In [1]: import numpy as np

In [2]: import numpy.linalg as la

In [3]: np.set_printoptions(suppress=True, linewidth=160)

In [4]: rd = lambda a: np.round(a, 3) + 0

In [5]: arr = np.load("run16.npy")

In [6]: arr
Out[6]: 
array([[-2, -1,  0,  1],
       [ 2,  3,  4,  5],
       [ 6,  7,  8,  9],
       [10, 11, 12, 13]])

In [7]: # looks like rank 2

In [8]: rng = np.random.default_rng(69690)

In [9]: B = arr + rng.integers(-2, 3, (4, 2)) @ rng.integers(-2, 3, (2, 4))

In [10]: B
Out[10]: 
array([[-4,  3, -2,  1],
       [ 0,  5, -2,  5],
       [ 7,  5,  9,  9],
       [ 9, 11,  7, 13]])

In [11]: B - arr
Out[11]: 
array([[-2,  4, -2,  0],
       [-2,  2, -6,  0],
       [ 1, -2,  1,  0],
       [-1,  0, -5,  0]])

In [12]: la.matrix_rank(B - arr, tol=1e-8)
Out[12]: np.int64(2)

In [13]: vals, evecs = la.eig(B)

In [14]: rd(np.sort(la.eigvals(B @ B)))
Out[14]: array([  1.878,   9.696,  40.995, 444.431])

In [15]: rd(B @ evecs[:, 0] - vals[0] * evecs[:, 0])
Out[15]: array([0., 0., 0., 0.])

In [16]: rd(np.prod(vals))
Out[16]: np.float64(576.0)

In [17]: rd(np.sort(la.eigvals(la.inv(B))))
Out[17]: array([-0.73 , -0.321,  0.047,  0.156])

In [18]: rd(vals)
Out[18]: array([21.082, -3.114, -1.37 ,  6.403])

In [19]: U, sv, VT = la.svd(arr)

In [20]: evecs = VT[:(sv > 1e-8).sum()]

In [21]: x0 = arr[1] + 4 * arr[2] + rng.integers(2) * np.eye(4)[0]

In [22]: x0
Out[22]: array([27., 31., 36., 41.])

In [23]: rd(evecs.T @ evecs)
Out[23]: 
array([[ 0.7,  0.4,  0.1, -0.2],
       [ 0.4,  0.3,  0.2,  0.1],
       [ 0.1,  0.2,  0.3,  0.4],
       [-0.2,  0.1,  0.4,  0.7]])

In [24]: np.allclose(evecs.T @ evecs @ x0, x0)
Out[24]: False

In [25]: F = np.array([[3.0, 1.0, 0.0, 0.0],
    ...:     [0.0, 3.0, 1.0, 0.0],
    ...:     [0.0, 0.0, 3.0, 1.0],
    ...:     [0.0, 0.0, 0.0, 3.0]])

In [26]: labels = rng.permutation(4)

In [27]: labels
Out[27]: array([0, 2, 3, 1])

In [28]: B = F[labels][:, labels]

In [29]: rd(np.sort(np.abs(la.eigvals(B))))
Out[29]: array([3., 3., 3., 3.])

In [30]: np.allclose(B, F)
Out[30]: False

In [31]: rd(la.det(B)), rd(la.det(F[labels]))
Out[31]: (np.float64(81.0), np.float64(81.0))

In [32]: X = np.loadtxt("arr.csv", delimiter=",")

In [33]: X
Out[33]: 
array([[ 1., -3.,  2., -3.],
       [ 1., -1., -2.,  2.],
       [ 3., -1., -2.,  2.],
       [ 4., -6., -4.,  3.]])

In [34]: rank = la.matrix_rank(X)

In [35]: rank
Out[35]: np.int64(3)

In [36]: N = la.svd(X)[2][rank:].T

In [37]: la.matrix_rank(X.T @ X), la.matrix_rank(X @ X.T)
Out[37]: (np.int64(3), np.int64(3))

In [38]: rd(N[:, 0] / N[np.abs(N[:, 0]).round(6).argmax(), 0])
Out[38]: array([ 0.   , -0.222,  1.   ,  0.889])

In [39]: [int(la.matrix_rank(X[:i])) for i in range(1, len(X) + 1)]
Out[39]: [1, 2, 3, 3]

In [40]: np.allclose(X @ N, 0)
Out[40]: True

In [41]: U, sv, VT = la.svd(X)

In [42]: evecs = VT[:(sv > 1e-8).sum()]

In [43]: x0 = X[0] + -1 * X[2] + rng.integers(2) * np.eye(4)[2]

In [44]: x0
Out[44]: array([-2., -2.,  5., -5.])

In [45]: np.allclose(evecs.T @ evecs @ x0, x0)
Out[45]: False

In [46]: rd(la.norm(x0 - evecs.T @ evecs @ x0))
Out[46]: np.float64(0.737)

In [47]: rd(evecs.T @ evecs)
Out[47]: 
array([[ 1.   ,  0.   ,  0.   ,  0.   ],
       [ 0.   ,  0.973,  0.121,  0.107],
       [ 0.   ,  0.121,  0.456, -0.483],
       [ 0.   ,  0.107, -0.483,  0.57 ]])

In [48]: la.matrix_rank(np.vstack([X, x0]))
Out[48]: np.int64(4)

In [49]: B = X[0, 0] * X[1:] - np.outer(X[1:, 0], X[0])

In [50]: B
Out[50]: 
array([[  0.,   2.,  -4.,   5.],
       [  0.,   8.,  -8.,  11.],
       [  0.,   6., -12.,  15.]])

In [51]: X[:, 0] / X[0, 0]
Out[51]: array([1., 1., 3., 4.])

In [52]: la.matrix_rank(B), la.matrix_rank(X)
Out[52]: (np.int64(2), np.int64(3))

In [53]: np.flatnonzero(~B.round(6).any(axis=1))
Out[53]: array([], dtype=int64)

In [54]: proj = np.triu(np.array([[-2, 2, 1, 1], [-1, 2, -2, -2], [1, -2, -2, -1], [-1, 2, -2, -1]]), 1) + np.eye(4)

In [55]: B = proj @ X @ la.inv(proj)

In [56]: rd(np.poly(B))
Out[56]: array([  1.,  -1.,  20., -28.,   0.])

In [57]: la.matrix_rank(B)
Out[57]: np.int64(3)

In [58]: proj @ X - X @ proj
Out[58]: 
array([[  9., -11., -17.,   4.],
       [-14.,  12.,   9., -15.],
       [ -4.,   0.,  -1., -10.],
       [  0.,  -8., -16., -20.]])

In [59]: W0 = np.load("block10.npy")

In [60]: W0
Out[60]: 
array([[1, 0, 0, 0],
       [1, 1, 0, 0],
       [4, 7, 1, 0],
       [6, 9, 8, 1]])

In [61]: # triangular

In [62]: B = W0 + rng.integers(-2, 3, (4, 3)) @ rng.integers(-2, 3, (3, 4))

In [63]: B
Out[63]: 
array([[ 6,  2,  3, -5],
       [-2,  1,  1,  1],
       [ 4,  1, -4,  1],
       [ 8, 11, 12, -3]])

In [64]: np.abs(B - W0).sum(axis=1)
Out[64]: array([15,  5, 12, 12])

In [65]: B - W0
Out[65]: 
array([[ 5,  2,  3, -5],
       [-3,  0,  1,  1],
       [ 0, -6, -5,  1],
       [ 2,  2,  4, -4]])

In [66]: rd(la.svd(B - W0, compute_uv=False))
Out[66]: array([11.516,  6.199,  2.227,  0.   ])

In [67]: la.matrix_rank(B - W0, tol=1e-8)
Out[67]: np.int64(3)

In [68]: A = np.eye(3, dtype=int)[rng.permutation(3)] * np.array([1, 1, 0])

In [69]: A
Out[69]: 
array([[0, 1, 0],
       [1, 0, 0],
       [0, 0, 0]])

In [70]: # 2 groups of indices that never mix

In [71]: rd(la.pinv(A))
Out[71]: 
array([[0., 1., 0.],
       [1., 0., 0.],
       [0., 0., 0.]])

In [72]: A[:, 2] @ A[:, 1]
Out[72]: np.int64(0)

In [73]: rd(la.norm(A, axis=0))
Out[73]: array([1., 1., 0.])

In [74]: rd(la.svd(A, compute_uv=False))
Out[74]: array([1., 1., 0.])

In [75]: G = A.T @ A

In [76]: np.diag(G)
Out[76]: array([1, 1, 0])

In [77]: U, sv, VT = la.svd(A)

In [78]: evecs = VT[:(sv > 1e-8).sum()]

In [79]: x0 = A[1] + 2 * A[2] + rng.integers(2) * np.eye(3)[0]

In [80]: x0
Out[80]: array([1., 0., 0.])

In [81]: la.matrix_rank(np.vstack([A, x0]))
Out[81]: np.int64(2)

In [82]: evecs.T @ evecs
Out[82]: 
array([[1., 0., 0.],
       [0., 1., 0.],
       [0., 0., 0.]])

In [83]: np.diag(evecs.T @ evecs)
Out[83]: array([1., 1., 0.])

In [84]: np.allclose(evecs.T @ evecs @ x0, x0)
Out[84]: True

In [85]: rd(la.norm(x0 - evecs.T @ evecs @ x0))
Out[85]: np.float64(0.0)

In [86]: np.all(la.eigvalsh(A) > 0)
Out[86]: np.False_

In [87]: C = np.array([[-1, -2, 2], [2, 1, -1], [-1, -2, 3]])

In [88]: M = (rng.random((26, 3)) < 0.25) @ C

In [89]: M
Out[89]: 
array([[ 2,  1, -1],
       [-1, -2,  2],
       [-1, -2,  3],
       [ 2,  1, -1],
       [ 1, -1,  1],
       [ 0,  0,  0],
       [ 0,  0,  0],
       [-2, -4,  5],
       [ 1, -1,  2],
       [-1, -2,  2],
       [-2, -4,  5],
       [-1, -2,  3],
       [ 0,  0,  0],
       [ 0,  0,  0],
       [ 2,  1, -1],
       [-1, -2,  3],
       [ 0,  0,  0],
       [-1, -2,  3],
       [ 2,  1, -1],
       [ 2,  1, -1],
       [ 0,  0,  0],
       [-1, -2,  3],
       [ 1, -1,  1],
       [ 0,  0,  0],
       [-1, -2,  3],
       [ 1, -1,  2]])

In [90]: # row 3 repeats row 0

In [91]: proj = M @ la.solve(M.T @ M, M.T)

In [92]: np.allclose(proj @ proj, proj)
Out[92]: True

In [93]: rd(np.diag(proj))
Out[93]: 
array([0.123, 0.189, 0.11 , 0.123, 0.241, 0.   , 0.   , 0.237, 0.197, 0.189, 0.237, 0.11 , 0.   , 0.   , 0.123, 0.11 , 0.   , 0.11 , 0.123, 0.123, 0.   ,
       0.11 , 0.241, 0.   , 0.11 , 0.197])

In [94]: la.matrix_rank(np.eye(26) - proj)
Out[94]: np.int64(23)

In [95]: np.trace(proj)
Out[95]: np.float64(3.0)

In [96]: rd(proj @ M[:, 1])
Out[96]: array([ 1., -2., -2.,  1., -1.,  0.,  0., -4., -1., -2., -4., -2.,  0.,  0.,  1., -2.,  0., -2.,  1.,  1.,  0., -2., -1.,  0., -2., -1.])
